$ python -q
>>> import numpy as np
>>> np.set_printoptions(suppress=True, linewidth=100)
>>> tidy = lambda a: np.round(a, 2) + 0
>>> Z = np.array([[-3, -3, 0], [-1, -1, 0], [2, 0, 2]])
>>> rng = np.random.default_rng(192)
>>> data = (rng.random((13, 3)) < 0.25) @ Z
>>> data
array([[ 2,  0,  2],
       [-3, -3,  0],
       [ 2,  0,  2],
       [ 2,  0,  2],
       [-1, -1,  0],
       [-3, -3,  0],
       [-3, -3,  0],
       [ 0,  0,  0],
       [ 0,  0,  0],
       [-3, -3,  0],
       [-3, -3,  0],
       [ 0,  0,  0],
       [ 0,  0,  0]])
>>> G = np.cov(data, rowvar=False)
>>> tidy(np.corrcoef(data[:, 1], data[:, 0])[0, 1])
np.float64(0.93)
>>> tidy(np.polyfit(data[:, 1], data[:, 0], 1))
array([1.28, 0.81])
>>> print(G.shape)
(3, 3)
>>> U, sig, vt = np.linalg.svd(data)
>>> np.argmax(sig[:-1] / (sig[1:] + 1e-6)) + 1
np.int64(2)
>>> tidy(sig)
array([9.97, 4.08, 0.  ])
>>> B = U[:, :2] @ np.diag(sig[:2]) @ vt[:2]
>>> print(np.linalg.matrix_rank(B))
2
>>> tidy(np.abs(data - B).max())
np.float64(0.0)
>>> tidy(B)
array([[ 2.,  0.,  2.],
       [-3., -3.,  0.],
       [ 2.,  0.,  2.],
       [ 2.,  0.,  2.],
       [-1., -1.,  0.],
       [-3., -3.,  0.],
       [-3., -3.,  0.],
       [ 0.,  0.,  0.],
       [ 0.,  0.,  0.],
       [-3., -3.,  0.],
       [-3., -3.,  0.],
       [ 0.,  0.,  0.],
       [ 0.,  0.,  0.]])
>>> print(tidy(np.linalg.norm(data - B, 2)), tidy(sig[2]))
0.0 0.0
>>> np.linalg.matrix_rank(data, rtol=0.1)
np.int64(2)
>>> tidy(np.linalg.norm(data, 2) / np.linalg.norm(data))
np.float64(0.93)
>>> np.linalg.cond(data) > 100
np.True_
>>> D = np.linalg.norm(data[:, None] - data[None], axis=-1)
>>> D.shape
(13, 13)
>>> print(tidy(np.linalg.norm(data - data.mean(axis=0), axis=1)))
[3.4  2.88 3.4  3.4  0.57 2.88 2.88 1.52 1.52 2.88 2.88 1.52 1.52]
>>> D[8].round(6).argsort(kind="stable")[:4]
array([ 7,  8, 11, 12])
>>> tidy(D[:5, :5])
array([[0.  , 6.16, 0.  , 0.  , 3.74],
       [6.16, 0.  , 6.16, 6.16, 2.83],
       [0.  , 6.16, 0.  , 0.  , 3.74],
       [0.  , 6.16, 0.  , 0.  , 3.74],
       [3.74, 2.83, 3.74, 3.74, 0.  ]])
>>> W0 = np.load("out15.npy")
>>> W0
array([[1.  , 0.7 , 0.49, 0.34],
       [0.7 , 1.  , 0.7 , 0.49],
       [0.49, 0.7 , 1.  , 0.7 ],
       [0.34, 0.49, 0.7 , 1.  ]])
>>> x = np.ones(4)
>>> for _ in range(6):
...     x = W0 @ x
...     x /= np.linalg.norm(x)
...     print(round(x @ W0 @ x, 2))
... 
2.72
2.72
2.72
2.72
2.72
2.72
>>> tidy(x)
array([0.46, 0.54, 0.54, 0.46])
>>> tidy(np.linalg.eigvalsh(W0)[-1])
np.float64(2.72)
>>> x = np.array([2, -3, -2, 2])
>>> h1 = np.maximum(W0 @ x, 0)
>>> tidy(np.maximum(W0 @ x, 0) - np.maximum(-W0 @ x, 0))
array([-0.4 , -2.02, -1.72, -0.19])
>>> W0.T @ h1
array([0., 0., 0., 0.])
>>> np.maximum(W0 @ (3 * x), 0)
array([0., 0., 0., 0.])
>>> h1
array([0., 0., 0., 0.])
>>> arr = np.load("run9.npy")
>>> arr
array([[-2, -1,  0,  1],
       [ 2,  3,  4,  5],
       [ 6,  7,  8,  9]])
>>> tidy(arr @ np.linalg.pinv(arr) @ arr)
array([[-2., -1.,  0.,  1.],
       [ 2.,  3.,  4.,  5.],
       [ 6.,  7.,  8.,  9.]])
>>> np.abs(np.diag(np.linalg.qr(arr)[1])) > 1e-9
array([ True,  True, False])
>>> np.unique(arr.round(6), axis=0).shape
(3, 4)
>>> tidy(np.trace(np.linalg.pinv(arr) @ arr))
np.float64(2.0)
>>> tidy(np.linalg.norm(arr, 2) / np.linalg.norm(arr))
np.float64(0.99)
>>> x = np.array([-3, -5, -2, 1])
>>> print(np.sign((arr @ x).round(6)))
[ 1 -1 -1]
>>> (arr * x).sum(axis=1)
array([ 12, -24, -60])
>>> print(arr @ (2 * x))
[  24  -48 -120]
>>> arr @ np.eye(4)[1]
array([-1.,  3.,  7.])
>>> U, sig, vt = np.linalg.svd(arr)
>>> evecs = vt[:(sig > 1e-8).sum()]
>>> x = arr[2] + 2 * arr[0] + rng.integers(2) * np.eye(4)[1]
>>> x
array([ 2.,  5.,  8., 11.])
>>> np.linalg.matrix_rank(np.vstack([arr, x]))
np.int64(2)
>>> tidy(evecs.T @ evecs)
array([[ 0.7,  0.4,  0.1, -0.2],
       [ 0.4,  0.3,  0.2,  0.1],
       [ 0.1,  0.2,  0.3,  0.4],
       [-0.2,  0.1,  0.4,  0.7]])
>>> rk = np.linalg.matrix_rank(arr)
>>> rk
np.int64(2)
>>> N = np.linalg.svd(arr)[2][rk:].T
>>> np.allclose(arr @ N, 0)
True
>>> [int(np.linalg.matrix_rank(arr[:, :j + 1])) for j in range(4)]
[1, 2, 2, 2]
>>> X = np.loadtxt("w.csv", delimiter=",")
>>> print(X)
[[ 11.49  10.52  -4.29]
 [  4.15  -0.85  -2.79]
 [ -9.46  -0.47   3.31]
 [ 10.55   8.84  -2.06]
 [ 10.83   8.83  -1.81]
 [-10.53   1.28   3.21]
 [ 11.26  10.01  -2.58]
 [ 12.85   9.25  -3.95]
 [ 10.39  12.59  -2.59]
 [ -8.61  -0.45   4.05]
 [ -8.66  -1.02   3.55]
 [ 10.64  10.35  -4.16]
 [ 11.84   9.9   -1.35]
 [  4.09  -0.45  -2.85]
 [ 11.07   9.73  -3.08]
 [  3.23  -1.08  -1.8 ]
 [  9.45   9.43  -2.96]
 [  4.39   0.01  -3.95]
 [  9.09   9.46  -2.08]
 [  3.72  -2.07  -2.85]
 [ 12.18  11.02  -2.86]
 [ -9.5   -0.21   1.68]
 [ -9.86  -0.77   2.98]
 [ -9.15  -0.11   3.29]
 [ -7.42   0.95   3.18]
 [ -9.16   0.12   2.61]]
>>> q, Rm = np.linalg.qr(X)
>>> tidy(q.T @ q)
array([[1., 0., 0.],
       [0., 1., 0.],
       [0., 0., 1.]])
>>> tidy(Rm)
array([[-47.89, -27.27,  14.28],
       [  0.  ,  21.86,   2.68],
       [  0.  ,   0.  ,   5.12]])
>>> tidy(np.abs(np.diag(Rm)))
array([47.89, 21.86,  5.12])
>>> B = np.array([[-1, -3, -1], [-1, -3, 1], [2, 3, 0]])
>>> J = np.triu(B)
>>> J
array([[-1, -3, -1],
       [ 0, -3,  1],
       [ 0,  0,  0]])
>>> print(np.allclose(J[:-1].T @ np.linalg.lstsq(J[:-1].T, J[-1])[0], J[-1]))
True
>>> tidy(np.trace(np.linalg.pinv(J) @ J))
np.float64(2.0)
>>> print(tidy(np.linalg.norm(J, 2) / np.linalg.norm(J)))
0.94
>>> np.argsort(-np.linalg.norm(J, axis=0).round(6), kind="stable")[:3]
array([1, 2, 0])
>>> [round(float(x), 2) for x in np.linalg.svd(J, compute_uv=False)[:3]]
[4.3, 1.58, 0.0]
>>> print(np.linalg.cond(J) > 100)
True
>>> U, sig, vt = np.linalg.svd(J, full_matrices=False)
>>> tidy(vt @ vt.T)
array([[1., 0., 0.],
       [0., 1., 0.],
       [0., 0., 1.]])
>>> tidy(np.sqrt((sig ** 2).sum())), tidy(np.linalg.norm(J))
(np.float64(4.58), np.float64(4.58))
>>> tidy(sig)
array([4.3 , 1.58, 0.  ])
>>> np.allclose(U * sig @ vt, J)
True
>>> A = np.array([[0.02, -4.32], [4.06, -1.45]])
>>> A
array([[ 0.02, -4.32],
       [ 4.06, -1.45]])
>>> labels = rng.permutation(2)
>>> B = A[:, labels] * rng.choice([-1, 1], 2)
>>> B
array([[-4.32, -0.02],
       [-1.45, -4.06]])
>>> U, _, vt = np.linalg.svd(A.T @ B)
>>> tidy(U @ vt)
array([[ 0., -1.],
       [ 1.,  0.]])
>>> B = np.linalg.inv(A)
>>> (np.abs(B) > 1e-9).astype(int)
array([[1, 1],
       [1, 1]])
>>> tidy(np.linalg.inv(B))
array([[ 0.02, -4.32],
       [ 4.06, -1.45]])
>>> tidy(A @ B)
array([[1., 0.],
       [0., 1.]])
>>> def softmax(z):
...     e = np.exp(z - z.max(axis=-1, keepdims=True))
...     return e / e.sum(axis=-1, keepdims=True)
... 
>>> print(tidy(softmax(A[1] + -1)))
[1. 0.]
>>> print(tidy(softmax(10 * A[1])))
[1. 0.]
>>> tidy(softmax(A).sum(axis=1))
array([1., 1.])
>>> tidy(softmax(A[1]))
array([1., 0.])
>>> scores = A @ A.T / np.sqrt(2)
>>> print(tidy(softmax(scores)))
[[1. 0.]
 [0. 1.]]
>>> tidy(softmax(scores)[1] @ A)
array([ 4.06, -1.45])
>>> np.allclose(A, A.T)
False
>>> A.inv()
Traceback (most recent call last):
  File "<python-input-102>", line 1, in <module>
    A.inv()
    ^^^^^
AttributeError: 'numpy.ndarray' object has no attribute 'inv'
>>> print(tidy(np.abs(np.linalg.eigvals(A)).max()))
4.18
>>> np.trace(A)
np.float64(-1.43)
>>> np.allclose(A @ A.T, A.T @ A)
False
>>> tidy(np.linalg.det(A))
np.float64(17.51)
>>> print(tidy((A - A.T) / 2))
[[ 0.   -4.19]
 [ 4.19  0.  ]]
>>> T = np.stack([A, -3 * A, A[::-1]])
>>> tidy(T.sum(axis=0))
array([[ 4.02,  7.19],
       [-8.1 , -1.42]])
>>> tidy(np.einsum("bij,cij->bc", T, T))
array([[  37.25, -111.75,   12.69],
       [-111.75,  335.24,  -38.07],
       [  12.69,  -38.07,   37.25]])
>>> tidy(np.linalg.det(T))
array([ 17.51, 157.59, -17.51])
>>> np.linalg.matrix_rank(T.reshape(3, -1))
np.int64(2)
>>> (T @ A.T).shape
(3, 2, 2)
>>> m1 = np.diag(np.array([1, 3])) + -2 * np.eye(2, k=1) + -2 * np.eye(2, k=-1)
>>> m1
array([[ 1., -2.],
       [-2.,  3.]])
>>> U, sig, vt = np.linalg.svd(m1)
>>> print(np.argmax(sig[:-1] / (sig[1:] + 1e-6)) + 1)
1
>>> B = U[:, :1] @ np.diag(sig[:1]) @ vt[:1]
>>> tidy(np.linalg.norm(m1 - B) / np.linalg.norm(m1))
np.float64(0.06)
>>> np.linalg.matrix_rank(m1, rtol=0.05)
np.int64(2)
>>> tidy(np.linalg.norm(m1 - B, 2)), tidy(sig[1])
(np.float64(0.24), np.float64(0.24))
>>> print(tidy(B))
[[ 1.17 -1.89]
 [-1.89  3.07]]
>>> np.linalg.matrix_rank(B)
np.int64(1)
>>> U, sig, vt = np.linalg.svd(B, full_matrices=False)
>>> U.shape, sig.shape, vt.shape
((2, 2), (2,), (2, 2))
>>> np.cumsum(sig ** 2) / np.sum(sig ** 2)
array([1., 1.])
>>> tidy(vt @ vt.T)
array([[1., 0.],
       [0., 1.]])
>>> np.abs(U[:, 0]).round(6).argmax()
np.int64(1)
>>> (sig > 1e-8).sum()
np.int64(1)
>>> tidy(sig)
array([4.24, 0.  ])
>>> tidy(U.T @ B @ vt.T)
array([[4.24, 0.  ],
       [0.  , 0.  ]])
>>> tidy(U.T @ U)
array([[1., 0.],
       [0., 1.]])
>>> tidy(sig / sig[0])
array([1., 0.])
>>> print(np.allclose(U * sig @ vt, B))
True
>>> tidy(np.abs(vt[0]))
array([0.53, 0.85])
>>> tidy(np.abs(np.linalg.eigvals(m1)).max())
np.float64(4.24)
>>> print(m1 @ m1)
[[ 5. -8.]
 [-8. 13.]]
>>> np.allclose(m1 @ m1.T, m1.T @ m1)
True
>>> print(tidy(np.linalg.det(m1)))
-1.0
>>> np.linalg.determinant(m1)
Traceback (most recent call last):
  File "<python-input-140>", line 1, in <module>
    np.linalg.determinant(m1)
    ^^^^^^^^^^^^^^^^^^^^^
AttributeError: module 'numpy.linalg' has no attribute 'determinant'
>>> B = np.linalg.invert(m1)
Traceback (most recent call last):
  File "<python-input-141>", line 1, in <module>
    B = np.linalg.invert(m1)
        ^^^^^^^^^^^^^^^^
AttributeError: module 'numpy.linalg' has no attribute 'invert'
>>> B = np.linalg.inv(m1)
>>> tidy(np.linalg.det(m1) * B)
array([[3., 2.],
       [2., 1.]])
>>> tidy(np.linalg.inv(B))
array([[ 1., -2.],
       [-2.,  3.]])
>>> print(m1 @ B)
[[1. 0.]
 [0. 1.]]
